In [1]: import numpy as np

In [2]: import numpy.linalg as la

In [3]: np.set_printoptions(suppress=True, linewidth=200)

In [4]: feats = np.loadtxt("w.csv", delimiter=",")

In [5]: feats
Out[5]: 
array([[ 1.71, -1.18, -2.57,  1.88,  1.66,  1.76,  0.21, -2.12],
       [ 1.48, -1.15, -2.34,  2.73,  2.63,  3.33,  1.51, -2.93],
       [-1.51,  0.81,  2.35, -1.95, -2.25, -2.25, -0.83,  2.68],
       [ 0.45, -0.68, -0.59,  0.36,  0.59,  0.14, -0.01, -0.58],
       [-0.46,  0.13,  0.8 , -0.63, -0.08, -0.61, -0.37,  0.69],
       [ 0.97, -0.51, -1.29,  0.71,  1.24,  1.51,  0.14, -1.49],
       [-1.59,  1.37,  2.63, -2.64, -3.43, -1.97, -0.52,  2.46],
       [-0.45,  0.82,  1.29, -1.79, -0.81, -1.51, -0.86,  1.32],
       [-1.67,  1.52,  3.62, -3.08, -3.52, -3.04, -1.89,  2.94],
       [ 1.58, -1.51, -3.77,  3.71,  3.1 ,  2.95,  1.63, -3.31],
       [ 0.44, -0.44, -1.09,  0.76,  0.89,  0.92,  0.06, -0.97],
       [-0.67,  1.06,  0.94, -1.11, -0.99, -1.04, -1.  ,  1.4 ],
       [-0.11,  0.7 ,  0.91, -0.62, -1.22, -1.13, -0.54,  0.74],
       [-0.19,  0.84,  1.27, -1.88, -1.04, -1.31, -0.79,  0.64],
       [-2.33,  1.45,  4.56, -4.4 , -4.31, -4.15, -2.51,  4.3 ],
       [-0.1 ,  0.27,  0.67, -0.09, -0.44, -0.52, -0.08,  0.05],
       [ 0.09, -0.09, -0.09, -0.06,  0.13, -0.19,  0.17,  0.16],
       [ 0.28, -1.08, -1.95,  2.6 ,  2.71,  2.4 ,  1.36, -1.62],
       [ 0.86, -1.39, -2.19,  2.29,  2.41,  2.23,  1.61, -2.68],
       [ 1.57, -0.75, -1.51,  2.01,  2.33,  1.89,  1.07, -1.81],
       [ 0.02,  0.34,  0.58, -0.57, -0.59, -1.09,  0.14,  0.77],
       [-0.46,  0.36,  1.18, -1.08, -1.67, -1.17, -0.62,  1.44],
       [-0.41,  0.05,  0.06,  0.46, -0.32,  0.04,  0.06, -0.08],
       [-0.17, -0.36,  0.88, -0.29, -0.93, -0.86, -0.02,  0.93],
       [-1.17,  0.89,  2.07, -2.  , -2.01, -1.55, -0.72,  1.23],
       [ 1.  , -1.4 , -3.54,  3.07,  2.64,  3.27,  1.56, -2.48],
       [ 1.79, -1.57, -3.05,  2.68,  3.57,  2.64,  1.28, -2.87],
       [ 2.46, -2.65, -5.36,  4.91,  5.07,  5.79,  2.76, -5.07],
       [ 0.01, -0.71, -1.72,  1.64,  1.71,  1.61,  0.63, -1.61],
       [ 0.12,  0.23, -1.01,  0.98,  1.08,  1.21,  0.39, -0.86],
       [-0.48,  1.19,  0.98, -1.1 , -1.56, -1.32, -0.57,  1.  ],
       [ 0.52, -0.97, -1.66,  1.21,  1.45,  1.65,  0.44, -1.79],
       [-0.23,  0.48,  0.49, -0.18, -0.48, -0.39, -0.14,  0.22],
       [-0.11,  0.16, -0.34,  0.34,  0.45, -1.08,  0.4 , -0.55],
       [ 1.8 , -0.38, -2.37,  1.91,  2.01,  2.07,  1.12, -2.27],
       [ 0.97, -1.  , -1.88,  2.81,  2.47,  2.91,  0.92, -2.65],
       [-0.66,  1.1 ,  1.28, -1.38, -1.19, -1.21, -1.25,  1.08],
       [ 0.46, -0.53, -1.23,  0.5 ,  1.29,  1.07,  0.31, -1.32],
       [-0.75,  1.13,  1.87, -1.87, -2.12, -1.58, -1.79,  2.53],
       [-1.09,  0.46,  2.09, -1.73, -1.98, -2.08, -1.28,  1.95],
       [ 1.17, -1.03, -2.39,  1.99,  2.47,  2.9 ,  1.35, -2.88]])

In [6]: G = np.cov(feats, rowvar=False)

In [7]: np.round(feats.std(axis=0), 2)
Out[7]: array([1.06, 0.99, 2.1 , 2.  , 2.1 , 2.07, 1.09, 2.03])

In [8]: np.round(np.corrcoef(feats.T), 2)
Out[8]: 
array([[ 1.  , -0.89, -0.95,  0.92,  0.94,  0.92,  0.88, -0.95],
       [-0.89,  1.  ,  0.94, -0.94, -0.94, -0.94, -0.91,  0.93],
       [-0.95,  0.94,  1.  , -0.98, -0.98, -0.98, -0.94,  0.98],
       [ 0.92, -0.94, -0.98,  1.  ,  0.98,  0.97,  0.96, -0.97],
       [ 0.94, -0.94, -0.98,  0.98,  1.  ,  0.97,  0.94, -0.98],
       [ 0.92, -0.94, -0.98,  0.97,  0.97,  1.  ,  0.94, -0.98],
       [ 0.88, -0.91, -0.94,  0.96,  0.94,  0.94,  1.  , -0.95],
       [-0.95,  0.93,  0.98, -0.97, -0.98, -0.98, -0.95,  1.  ]])

In [9]: np.round(np.polyfit(feats[:, 6], feats[:, 5], 1), 2)
Out[9]: array([1.79, 0.15])

In [10]: np.argwhere(np.triu(np.abs(np.corrcoef(feats.T)) > 0.8, 1))
Out[10]: 
array([[0, 1],
       [0, 2],
       [0, 3],
       [0, 4],
       [0, 5],
       [0, 6],
       [0, 7],
       [1, 2],
       [1, 3],
       [1, 4],
       [1, 5],
       [1, 6],
       [1, 7],
       [2, 3],
       [2, 4],
       [2, 5],
       [2, 6],
       [2, 7],
       [3, 4],
       [3, 5],
       [3, 6],
       [3, 7],
       [4, 5],
       [4, 6],
       [4, 7],
       [5, 6],
       [5, 7],
       [6, 7]])

In [11]: np.median(feats, axis=0)
Out[11]: array([ 0.01,  0.05, -0.09,  0.34,  0.13, -0.19,  0.06, -0.08])

In [12]: dist = la.norm(feats[:, None] - feats[None], axis=-1)

In [13]: dist[:5, :5].round(2)
Out[13]: 
array([[ 0.  ,  2.57, 10.43,  3.78,  6.4 ],
       [ 2.57,  0.  , 12.19,  5.67,  8.13],
       [10.43, 12.19,  0.  ,  6.72,  4.16],
       [ 3.78,  5.67,  6.72,  0.  ,  2.67],
       [ 6.4 ,  8.13,  4.16,  2.67,  0.  ]])

In [14]: (dist + 1e9 * np.eye(41)).round(6).argmin(axis=1)
Out[14]: array([34, 40, 39, 10, 32, 37,  2, 13,  6, 25, 37, 36, 30,  7,  8, 32, 22, 18, 40, 34, 23, 30, 16, 20, 39,  9,  1,  9, 31, 10, 11, 28, 15, 16, 19,  1, 11, 10, 39,  2,  1])
